$ python3 -q
>>> import numpy as np
>>> np.set_printoptions(precision=3, suppress=True, linewidth=200)
>>> tidy = lambda a: np.round(a, 3) + 0
>>> m1 = np.loadtxt("test19.csv", delimiter=",")
>>> m1
array([[4., 1., 0., 0., 0., 0., 0., 0., 0.],
       [0., 4., 1., 0., 0., 0., 0., 0., 0.],
       [0., 0., 4., 1., 0., 0., 0., 0., 0.],
       [0., 0., 0., 4., 1., 0., 0., 0., 0.],
       [0., 0., 0., 0., 4., 1., 0., 0., 0.],
       [0., 0., 0., 0., 0., 4., 1., 0., 0.],
       [0., 0., 0., 0., 0., 0., 4., 1., 0.],
       [0., 0., 0., 0., 0., 0., 0., 4., 1.],
       [0., 0., 0., 0., 0., 0., 0., 0., 4.]])
>>> rng = np.random.default_rng(39275)
>>> labels = rng.permutation(9)
>>> labels
array([6, 0, 1, 4, 8, 3, 7, 2, 5])
>>> other = m1[labels][:, labels]
>>> np.diag(other)
array([4., 4., 4., 4., 4., 4., 4., 4., 4.])
>>> other = m1[0, 0] * m1[1:] - np.outer(m1[1:, 0], m1[0])
>>> other
array([[ 0., 16.,  4.,  0.,  0.,  0.,  0.,  0.,  0.],
       [ 0.,  0., 16.,  4.,  0.,  0.,  0.,  0.,  0.],
       [ 0.,  0.,  0., 16.,  4.,  0.,  0.,  0.,  0.],
       [ 0.,  0.,  0.,  0., 16.,  4.,  0.,  0.,  0.],
       [ 0.,  0.,  0.,  0.,  0., 16.,  4.,  0.,  0.],
       [ 0.,  0.,  0.,  0.,  0.,  0., 16.,  4.,  0.],
       [ 0.,  0.,  0.,  0.,  0.,  0.,  0., 16.,  4.],
       [ 0.,  0.,  0.,  0.,  0.,  0.,  0.,  0., 16.]])
>>> m1[:, 0] / m1[0, 0]
array([1., 0., 0., 0., 0., 0., 0., 0., 0.])
>>> U, sv, Vh = np.linalg.svd(other, full_matrices=False)
>>> tidy(np.sqrt((sv ** 2).sum())), tidy(np.linalg.norm(other))
(np.float64(46.476), np.float64(46.476))
>>> tidy(sv / sv[0])
array([1.   , 0.97 , 0.923, 0.862, 0.793, 0.723, 0.663, 0.621])
>>> tidy(sv)
array([19.797, 19.204, 18.265, 17.057, 15.692, 14.32 , 13.123, 12.296])
>>> tidy(U.T @ other @ Vh.T)
array([[19.797,  0.   ,  0.   ,  0.   ,  0.   ,  0.   ,  0.   ,  0.   ],
       [ 0.   , 19.204,  0.   ,  0.   ,  0.   ,  0.   ,  0.   ,  0.   ],
       [ 0.   ,  0.   , 18.265,  0.   ,  0.   ,  0.   ,  0.   ,  0.   ],
       [ 0.   ,  0.   ,  0.   , 17.057,  0.   ,  0.   ,  0.   ,  0.   ],
       [ 0.   ,  0.   ,  0.   ,  0.   , 15.692,  0.   ,  0.   ,  0.   ],
       [ 0.   ,  0.   ,  0.   ,  0.   ,  0.   , 14.32 ,  0.   ,  0.   ],
       [ 0.   ,  0.   ,  0.   ,  0.   ,  0.   ,  0.   , 13.123,  0.   ],
       [ 0.   ,  0.   ,  0.   ,  0.   ,  0.   ,  0.   ,  0.   , 12.296]])
>>> tidy(U.T @ U)
array([[1., 0., 0., 0., 0., 0., 0., 0.],
       [0., 1., 0., 0., 0., 0., 0., 0.],
       [0., 0., 1., 0., 0., 0., 0., 0.],
       [0., 0., 0., 1., 0., 0., 0., 0.],
       [0., 0., 0., 0., 1., 0., 0., 0.],
       [0., 0., 0., 0., 0., 1., 0., 0.],
       [0., 0., 0., 0., 0., 0., 1., 0.],
       [0., 0., 0., 0., 0., 0., 0., 1.]])
>>> tidy(Vh @ Vh.T)
array([[1., 0., 0., 0., 0., 0., 0., 0.],
       [0., 1., 0., 0., 0., 0., 0., 0.],
       [0., 0., 1., 0., 0., 0., 0., 0.],
       [0., 0., 0., 1., 0., 0., 0., 0.],
       [0., 0., 0., 0., 1., 0., 0., 0.],
       [0., 0., 0., 0., 0., 1., 0., 0.],
       [0., 0., 0., 0., 0., 0., 1., 0.],
       [0., 0., 0., 0., 0., 0., 0., 1.]])
>>> q, vecs = np.linalg.qr(m1[:, :3])[0], np.linalg.qr(m1[:, 3:])[0]
>>> sv = np.linalg.svd(q.T @ vecs, compute_uv=False)
>>> tidy(np.linalg.norm(q @ q.T - vecs @ vecs.T, 2))
np.float64(1.0)
>>> (sv > 0.9).sum()
np.int64(0)
>>> tidy(np.degrees(np.arccos(sv.clip(0, 1))))
array([75.522, 90.   , 90.   ])
>>> tidy(sv)
array([0.25, 0.  , 0.  ])
>>> arr = np.load("case18.npy")
>>> arr
array([[-0.7, -1. ,  0. ,  3. ,  0. ,  1. , -2. , -2. , -2. , -3. , -2. , -3. ],
       [ 1. , -2.7,  0. , -2. , -2. ,  3. ,  2. ,  3. , -3. , -3. ,  1. ,  3. ],
       [-3. ,  1. , -0.7,  3. ,  0. ,  2. , -1. ,  3. ,  1. ,  0. ,  1. , -1. ],
       [ 3. ,  0. , -2. , -0.7,  2. ,  2. ,  3. ,  3. ,  1. ,  1. ,  1. , -3. ],
       [-3. , -3. ,  1. ,  2. ,  2.3, -3. ,  0. ,  3. ,  2. , -1. , -3. ,  1. ],
       [ 2. , -2. ,  1. , -3. ,  0. , -1.7, -1. , -2. , -1. , -1. ,  2. , -3. ],
       [-2. , -1. , -1. ,  3. ,  1. ,  2. , -0.7, -2. , -2. ,  2. ,  3. ,  1. ],
       [ 2. ,  1. ,  2. ,  0. ,  2. ,  2. , -3. ,  2.3, -1. ,  2. ,  0. ,  0. ],
       [-2. , -3. , -1. ,  3. ,  0. ,  0. ,  0. ,  2. ,  1.3, -3. ,  2. ,  2. ],
       [ 1. , -2. ,  3. , -3. , -3. , -2. ,  0. ,  2. , -2. ,  1.3,  1. ,  3. ],
       [-1. ,  1. ,  3. ,  0. , -1. ,  3. ,  0. ,  2. ,  3. , -3. , -0.7, -3. ],
       [-1. , -1. ,  0. ,  3. ,  0. ,  1. , -2. , -2. , -2. , -3. , -2. , -2.7]])
>>> np.linalg.matrix_rank(arr, rtol=0.1)
np.int64(11)
>>> np.argsort(-np.linalg.norm(arr, axis=0).round(6), kind="stable")[:3]
array([ 3,  7, 11])
>>> tidy(arr.mean(axis=0))
array([-0.308, -1.058,  0.442,  0.692,  0.108,  0.775, -0.392,  1.025, -0.392, -0.892,  0.275, -0.475])
>>> tidy(np.diff(arr, axis=0))
array([[ 1.7, -1.7,  0. , -5. , -2. ,  2. ,  4. ,  5. , -1. ,  0. ,  3. ,  6. ],
       [-4. ,  3.7, -0.7,  5. ,  2. , -1. , -3. ,  0. ,  4. ,  3. ,  0. , -4. ],
       [ 6. , -1. , -1.3, -3.7,  2. ,  0. ,  4. ,  0. ,  0. ,  1. ,  0. , -2. ],
       [-6. , -3. ,  3. ,  2.7,  0.3, -5. , -3. ,  0. ,  1. , -2. , -4. ,  4. ],
       [ 5. ,  1. ,  0. , -5. , -2.3,  1.3, -1. , -5. , -3. ,  0. ,  5. , -4. ],
       [-4. ,  1. , -2. ,  6. ,  1. ,  3.7,  0.3,  0. , -1. ,  3. ,  1. ,  4. ],
       [ 4. ,  2. ,  3. , -3. ,  1. ,  0. , -2.3,  4.3,  1. ,  0. , -3. , -1. ],
       [-4. , -4. , -3. ,  3. , -2. , -2. ,  3. , -0.3,  2.3, -5. ,  2. ,  2. ],
       [ 3. ,  1. ,  4. , -6. , -3. , -2. ,  0. ,  0. , -3.3,  4.3, -1. ,  1. ],
       [-2. ,  3. ,  0. ,  3. ,  2. ,  5. ,  0. ,  0. ,  5. , -4.3, -1.7, -6. ],
       [ 0. , -2. , -3. ,  3. ,  1. , -2. , -2. , -4. , -5. ,  0. , -1.3,  0.3]])
>>> np.unravel_index(np.abs(arr).argmax(), arr.shape)
(np.int64(0), np.int64(3))
